$ python -q
>>> import numpy as np
>>> import numpy.linalg as la
>>> np.set_printoptions(precision=4, suppress=True, linewidth=140, floatmode="fixed")
>>> def tidy(a):
...     return np.round(a, 4) + 0
... 
>>> arr = np.diag(np.array([0, 7, 6, 9])) + 3 * np.eye(4, k=1) + 3 * np.eye(4, k=-1)
>>> arr
array([[0.0000, 3.0000, 0.0000, 0.0000],
       [3.0000, 7.0000, 3.0000, 0.0000],
       [0.0000, 3.0000, 6.0000, 3.0000],
       [0.0000, 0.0000, 3.0000, 9.0000]])
>>> tidy(la.norm(arr, axis=1))
array([3.0000, 8.1854, 7.3485, 9.4868])
>>> la.norm(arr, axis=1).argmax()
np.int64(3)
>>> arr[1] @ arr[2]
np.float64(39.0)
>>> other = np.array([[5, 4, -2], [3, -4, -4]])
>>> cent = np.kron(other, arr)
>>> cent
array([[  0.0000,  15.0000,   0.0000,   0.0000,   0.0000,  12.0000,   0.0000,   0.0000,  -0.0000,  -6.0000,  -0.0000,  -0.0000],
       [ 15.0000,  35.0000,  15.0000,   0.0000,  12.0000,  28.0000,  12.0000,   0.0000,  -6.0000, -14.0000,  -6.0000,  -0.0000],
       [  0.0000,  15.0000,  30.0000,  15.0000,   0.0000,  12.0000,  24.0000,  12.0000,  -0.0000,  -6.0000, -12.0000,  -6.0000],
       [  0.0000,   0.0000,  15.0000,  45.0000,   0.0000,   0.0000,  12.0000,  36.0000,  -0.0000,  -0.0000,  -6.0000, -18.0000],
       [  0.0000,   9.0000,   0.0000,   0.0000,  -0.0000, -12.0000,  -0.0000,  -0.0000,  -0.0000, -12.0000,  -0.0000,  -0.0000],
       [  9.0000,  21.0000,   9.0000,   0.0000, -12.0000, -28.0000, -12.0000,  -0.0000, -12.0000, -28.0000, -12.0000,  -0.0000],
       [  0.0000,   9.0000,  18.0000,   9.0000,  -0.0000, -12.0000, -24.0000, -12.0000,  -0.0000, -12.0000, -24.0000, -12.0000],
       [  0.0000,   0.0000,   9.0000,  27.0000,  -0.0000,  -0.0000, -12.0000, -36.0000,  -0.0000,  -0.0000, -12.0000, -36.0000]])
>>> tidy(la.norm(cent, 2)), tidy(la.norm(other, 2) * la.norm(arr, 2))
(np.float64(82.7727), np.float64(82.7727))
>>> cent.shape
(8, 12)
>>> la.matrix_rank(cent)
np.int64(8)
>>> cent.reshape(-1, 2)
array([[  0.0000,  15.0000],
       [  0.0000,   0.0000],
       [  0.0000,  12.0000],
       [  0.0000,   0.0000],
       [ -0.0000,  -6.0000],
       [ -0.0000,  -0.0000],
       [ 15.0000,  35.0000],
       [ 15.0000,   0.0000],
       [ 12.0000,  28.0000],
       [ 12.0000,   0.0000],
       [ -6.0000, -14.0000],
       [ -6.0000,  -0.0000],
       [  0.0000,  15.0000],
       [ 30.0000,  15.0000],
       [  0.0000,  12.0000],
       [ 24.0000,  12.0000],
       [ -0.0000,  -6.0000],
       [-12.0000,  -6.0000],
       [  0.0000,   0.0000],
       [ 15.0000,  45.0000],
       [  0.0000,   0.0000],
       [ 12.0000,  36.0000],
       [ -0.0000,  -0.0000],
       [ -6.0000, -18.0000],
       [  0.0000,   9.0000],
       [  0.0000,   0.0000],
       [ -0.0000, -12.0000],
       [ -0.0000,  -0.0000],
       [ -0.0000, -12.0000],
       [ -0.0000,  -0.0000],
       [  9.0000,  21.0000],
       [  9.0000,   0.0000],
       [-12.0000, -28.0000],
       [-12.0000,  -0.0000],
       [-12.0000, -28.0000],
       [-12.0000,  -0.0000],
       [  0.0000,   9.0000],
       [ 18.0000,   9.0000],
       [ -0.0000, -12.0000],
       [-24.0000, -12.0000],
       [ -0.0000, -12.0000],
       [-24.0000, -12.0000],
       [  0.0000,   0.0000],
       [  9.0000,  27.0000],
       [ -0.0000,  -0.0000],
       [-12.0000, -36.0000],
       [ -0.0000,  -0.0000],
       [-12.0000, -36.0000]])
>>> t3 = cent.reshape(8, 2, -1)
>>> np.swapaxes(t3, 1, 2)[3]
array([[  0.0000,  12.0000],
       [  0.0000,  36.0000],
       [ 15.0000,  -0.0000],
       [ 45.0000,  -0.0000],
       [  0.0000,  -6.0000],
       [  0.0000, -18.0000]])
>>> [round(float(la.det(arr[:i, :i])), 2) + 0 for i in range(1, 5)]
[0.0, -9.0, -54.0, -405.0]
>>> tidy(la.eigvalsh(arr).min())
np.float64(-1.3036)
>>> np.all(la.eigvalsh(arr) > 0)
np.False_
>>> vals, vecs = la.eigh(arr)
>>> vec = np.array([7, -9, 9, -7])
>>> tidy(vecs * np.abs(vals) @ vecs.T)
array([[ 2.1138,  2.0815,  0.4285, -0.1248],
       [ 2.0815,  7.3991,  2.8138,  0.0542],
       [ 0.4285,  2.8138,  6.0869,  2.9747],
       [-0.1248,  0.0542,  2.9747,  9.0074]])
>>> np.abs(arr).sum(axis=1).max(), tidy(np.abs(vals).max())
(np.float64(13.0), np.float64(11.6732))
>>> tidy(vec @ arr @ vec / (vec @ vec)), tidy(vals[0]), tidy(vals[-1])
(np.float64(0.9692), np.float64(-1.3036), np.float64(11.6732))
>>> J = np.load("dump.npy")
>>> J
array([[1, 2, 0, 0, 2, 0, 1, 2, 0],
       [2, 1, 2, 0, 0, 2, 0, 1, 2],
       [0, 2, 1, 2, 0, 0, 2, 0, 1],
       [0, 0, 2, 1, 2, 0, 0, 2, 0],
       [2, 0, 0, 2, 1, 2, 0, 0, 2],
       [0, 2, 0, 0, 2, 1, 2, 0, 0],
       [1, 0, 2, 0, 0, 2, 1, 2, 0],
       [2, 1, 0, 2, 0, 0, 2, 1, 2],
       [0, 2, 1, 0, 2, 0, 0, 2, 1]])
>>> gram = arr.T @ arr
>>> np.trace(gram), (arr ** 2).sum()
(np.float64(220.0), np.float64(220.0))
>>> np.diag(gram)
array([ 9.0000, 67.0000, 54.0000, 90.0000])
>>> la.matrix_rank(gram)
np.int64(4)
>>> vec = np.array([0, 3, -3, 2, 3, 2, 2, -3, 2])
>>> np.einsum("ij,j->i", J, vec)
array([ 8,  2, 13, -4, 15, 18, -6, 12,  5])
>>> J @ vec
array([ 8,  2, 13, -4, 15, 18, -6, 12,  5])
>>> vals, vecs = la.eigh(J)
>>> vec = np.array([8, 5, 2, 9, 6, 1, 8, 7, 0])
>>> tidy(vec @ J @ vec / (vec @ vec)), tidy(vals[0]), tidy(vals[-1])
(np.float64(6.3025), np.float64(-4.7036), np.float64(8.4541))
>>> tidy(la.eigvalsh(J[1:, 1:]))
array([-4.2369, -3.5734, -0.4621,  1.3562,  2.0971,  2.5959,  2.6792,  7.5440])
>>> vec @ J @ vec
np.int64(2042)
>>> np.abs(J).sum(axis=1).max(), tidy(np.abs(vals).max())
(np.int64(10), np.float64(8.4541))
>>> rng = np.random.default_rng(13)
>>> z = rng.permutation(9)
>>> other = J[:, z] * rng.choice([-1, 1], 9)
>>> other
array([[-1,  2,  0, -1, -2,  2,  0,  0,  0],
       [ 0,  1,  2, -2,  0,  1,  2, -2,  0],
       [-2,  2,  0,  0,  0,  0,  1, -1,  2],
       [ 0,  0,  0,  0, -2,  2,  2,  0,  1],
       [ 0,  0,  2, -2, -1,  0,  0, -2,  2],
       [-2,  2,  1,  0, -2,  0,  0,  0,  0],
       [-1,  0,  2, -1,  0,  2,  2,  0,  0],
       [-2,  1,  0, -2,  0,  1,  0, -2,  2],
       [ 0,  2,  0,  0, -2,  2,  1, -1,  0]])
>>> Uu, _, VT = la.svd(J.T @ other)
>>> z
array([6, 1, 5, 0, 4, 7, 2, 8, 3])
>>> E = np.loadtxt("w.csv", delimiter=",")
>>> E
array([[ 1.0000, -0.3000,  0.0000, -1.6199, -0.9000, -0.4000,  1.8000,  1.1000, -0.1000],
       [ 0.3000, -1.0000,  1.0000,  4.3620, -0.6000,  1.1000, -1.2000, -0.2000,  1.4000],
       [ 0.5000, -0.2000, -0.4000, -7.2075,  0.0000, -1.8000,  1.6000, -0.7000, -0.9000],
       [-0.3000,  0.7000,  0.2000, -1.2169, -0.7000, -0.3000, -0.2000,  0.7000, -0.5000],
       [ 1.0000, -1.0000, -0.1000, -3.9620, -0.3000, -1.0000, -1.3000, -0.2000,  0.1000],
       [-0.7000, -1.2000,  0.0000,  2.7886, -0.1000,  0.7000,  0.0000, -2.3000, -0.3000],
       [ 0.0000, -0.8000,  0.2000,  5.1697, -0.2000,  1.3000,  0.3000,  1.3000, -0.9000],
       [-0.8000,  0.1000,  0.1000,  2.0025,  1.9000,  0.5000, -0.7000, -1.3000,  0.6000],
       [-1.1000,  1.8000, -0.6000, -0.4328, -0.7000, -0.1000, -0.5000,  0.1000,  0.6000],
       [-0.3000, -0.7000, -0.4000, -7.2037, -1.2000, -1.8000, -0.1000,  0.3000,  0.3000],
       [ 2.3000,  0.8000,  1.0000,  5.2032,  0.2000,  1.3000,  0.3000,  0.7000,  0.3000],
       [ 1.4000, -1.0000, -0.2000,  4.8249, -1.2000,  1.2000, -0.4000, -1.2000,  1.2000],
       [-0.7000,  0.4000, -0.6000,  2.4080, -1.5000,  0.6000,  1.3000,  1.6000, -0.8000],
       [ 0.0000,  0.7000,  0.5000, -4.0250, -0.7000, -1.0000,  0.5000,  0.9000, -1.1000],
       [-1.3000, -1.7000, -0.2000,  1.6174,  2.1000,  0.4000,  1.2000,  0.3000, -0.3000],
       [-0.1000,  0.2000,  0.4000,  0.4000,  0.9000,  0.1000,  0.1000, -0.1000,  1.5000],
       [ 0.4000,  1.0000, -0.8000,  4.0172, -1.0000,  1.0000,  0.3000,  0.7000,  2.1000],
       [ 1.7000, -0.5000, -0.8000,  0.4073, -0.4000,  0.1000, -0.9000, -1.7000,  0.2000],
       [-0.2000,  0.4000,  0.7000, -0.4001,  0.1000, -0.1000, -0.9000,  0.8000,  1.5000],
       [ 0.1000,  0.5000, -1.0000,  4.4059,  0.7000,  1.1000,  2.0000, -2.3000, -0.5000],
       [ 1.0000,  1.1000, -0.7000,  4.3868,  0.7000,  1.1000, -0.2000, -1.7000, -1.2000],
       [ 1.5000, -1.2000,  1.2000, -0.8002,  1.0000, -0.2000,  1.8000, -0.7000,  0.1000],
       [ 0.4000,  0.3000,  1.7000,  4.0304,  0.3000,  1.0000,  1.7000, -1.1000, -0.7000],
       [ 0.0000,  1.7000, -0.2000, -2.3460, -0.1000, -0.6000, -1.2000,  3.1000, -1.8000],
       [ 0.4000,  1.0000,  0.3000,  2.4234, -0.4000,  0.6000, -1.5000, -0.1000,  1.0000],
       [ 0.9000,  0.4000, -1.7000, -2.8259,  0.8000, -0.7000, -1.4000, -0.3000,  0.1000],
       [-1.4000,  0.8000, -1.8000, -2.0093, -0.8000, -0.5000,  0.3000, -0.3000,  1.9000],
       [-1.0000, -0.1000,  0.5000, -3.2157, -1.0000, -0.8000,  1.1000,  1.1000,  1.8000],
       [ 0.4000, -1.4000,  1.0000, -4.3936,  1.0000, -1.1000, -1.2000, -0.1000, -2.1000],
       [ 0.7000,  0.1000,  0.8000, -1.1789, -1.0000, -0.3000,  1.0000, -0.1000, -0.6000],
       [-0.9000,  0.3000, -0.9000, -2.4133,  1.0000, -0.6000,  1.6000,  1.4000,  1.0000]])
>>> other = np.c_[E[:, :8] @ np.array([[-5, -5, -3, 0, 2, 2, 5, 1],
...     [4, -1, -2, -3, -1, 0, -4, -1],
...     [3, -2, 3, 1, -3, -5, -2, 1],
...     [3, 0, -3, -5, 3, -3, 1, 1],
...     [2, 5, -1, -5, -3, -2, 4, 3],
...     [4, 2, 0, 0, -3, 1, -4, -4],
...     [5, -5, -3, -5, 3, -3, -4, -3],
...     [-5, -4, 2, -3, -2, -5, -1, 1]]), np.array([5, -8, -5, 0, 1, 4, -4, 6, 2, 6, -2, 3, 3, -8, -6, -9, -2, -2, -9, -6, 1, -7, 1, -4, 8, 3, 7, 0, 0, -5, -5])]
>>> tidy(other)
array([[-10.9597, -23.4000,   0.1597,   1.1995,   4.5403,  -2.6403,  -5.7199,  -5.7199,   5.0000],
       [  8.7860,   3.5000,  -5.1860,  -8.2100,   6.9860, -10.5860,   6.0620,   3.8620,  -8.0000],
       [-21.8225, -10.3000,  13.1225,  30.3375,  -7.6225,  21.5225,  -1.6075,  -5.2075,  -5.0000],
       [ -5.8507,  -5.5000,   6.4507,   6.5845,  -4.5507,   0.2507,  -7.4169,  -1.6169,   0.0000],
       [-31.2860,   0.0000,  14.3860,  31.3100,  -8.1860,  18.8860,  13.4380,   4.7380,   1.0000],
       [ 21.1658,  14.8000,  -8.3658,  -2.9430,  10.9658,   2.6342,   3.1886,  -2.1114,   4.0000],
       [ 12.7091,  -4.7000, -11.4091, -27.6485,  10.7091, -22.2091,  -0.5303,   0.7697,  -4.0000],
       [ 19.5075,  22.9000,  -5.9075, -12.3125,  -2.6925,  -2.8075,   7.1025,   5.7025,   6.0000],
       [  4.8016,   3.3000,   1.5984,   1.8640,  -2.7984,   4.3984, -12.4328,  -4.0328,   2.0000],
       [-35.7111,  -7.3000,  24.8111,  43.3185, -12.2111,  22.4111,  -2.6037,  -3.0037,   6.0000],
       [ 13.9096, -15.0000, -20.8096, -32.0160,  11.4096, -19.5096,   5.2032,   2.9032,  -2.0000],
       [  9.2747,  -2.4000, -17.2747,  -9.7245,  20.0747,   0.1253,   9.4249,  -1.3751,   3.0000],
       [  8.4240, -14.9000,  -6.9240, -17.6400,  10.6240, -13.9240, -16.6920,  -8.4920,   3.0000],
       [-15.1750, -13.3000,  13.1750,  16.8250,  -9.4750,   3.9750,  -9.5250,  -2.9250,  -8.0000],
       [ 14.2522,  12.7000,  -3.2522, -20.5870,   0.0522, -15.3522,   4.0174,   3.2174,  -6.0000],
       [  6.9000,   4.1000,  -1.5000,  -6.9000,  -2.9000,  -4.9000,   1.2000,   2.4000,  -9.0000],
       [ 11.6516,  -8.7000, -16.1516, -22.4860,  13.7516,  -8.6516,  -6.2828,  -4.5828,  -2.0000],
       [ -8.0781,   3.1000,  -8.0219,  10.2635,   9.1219,  18.2781,  15.8073,   1.2073,  -2.0000],
       [ -5.2003,   0.8000,   7.3003,   3.1005,  -8.4003,  -4.2997,  -0.8001,   3.8999,  -9.0000],
       [ 39.0177,   5.9000, -28.8177, -31.1295,  21.1177,  -2.8177,  -2.3941,  -7.5941,  -6.0000],
       [ 23.7604,   8.8000, -23.9604, -23.3340,  13.5604,   1.1396,   7.2868,   0.1868,   1.0000],
       [  2.5994, -10.3000,  -3.8994,  -3.0990,   2.5994,  -4.6994,   7.3998,   0.7998,  -7.0000],
       [ 34.9912,  -6.3000, -16.3912, -26.0520,  10.8912, -18.9912,  -7.0696,  -3.4696,   1.0000],
       [-24.9380,  -9.4000,  12.9380,   3.6300, -15.8380,  -4.2620,  -5.0460,   4.5540,  -4.0000],
       [  4.7702,   3.5000,  -4.8702,  -5.0170,   1.2702,  -1.5702,   1.9234,   2.9234,   8.0000],
       [-23.1777,   9.3000,   2.6777,  15.1295,  -5.8777,  22.1777,  15.3741,   5.0741,   3.0000],
       [ -1.8279,   4.5000,   2.5279,   9.2465,   1.1721,  13.9279, -10.7093,  -7.6093,   7.0000],
       [ -8.7471, -12.4000,  14.2471,  13.0785,  -6.5471,  -2.4529, -15.1157,  -5.6157,   0.0000],
       [-25.6808,   6.6000,  20.1808,  28.4680, -17.0808,   9.9808,  14.5064,   9.3064,   0.0000],
       [ -1.9367, -15.4000,   1.4367,   6.6945,   2.4633,   0.1367,  -6.3789,  -4.6789,  -5.0000],
       [ -3.6399,  -3.8000,   3.6399,  -6.9335,  -5.8399,  -4.4601,  -7.7133,  -2.5133,  -5.0000]])
>>> tidy(la.norm(la.qr(E)[0].T @ other, axis=0) ** 2 / ((other ** 2).sum(axis=0) + 1e-12))
array([1.0000, 1.0000, 1.0000, 1.0000, 1.0000, 1.0000, 1.0000, 1.0000, 0.2995])
>>> tidy(la.norm(other - E @ la.lstsq(E, other)[0], axis=0))
array([ 0.0000,  0.0000,  0.0000,  0.0000,  0.0000,  0.0000,  0.0000,  0.0000, 23.5241])
>>> la.matrix_rank(np.c_[E, other])
np.int64(10)
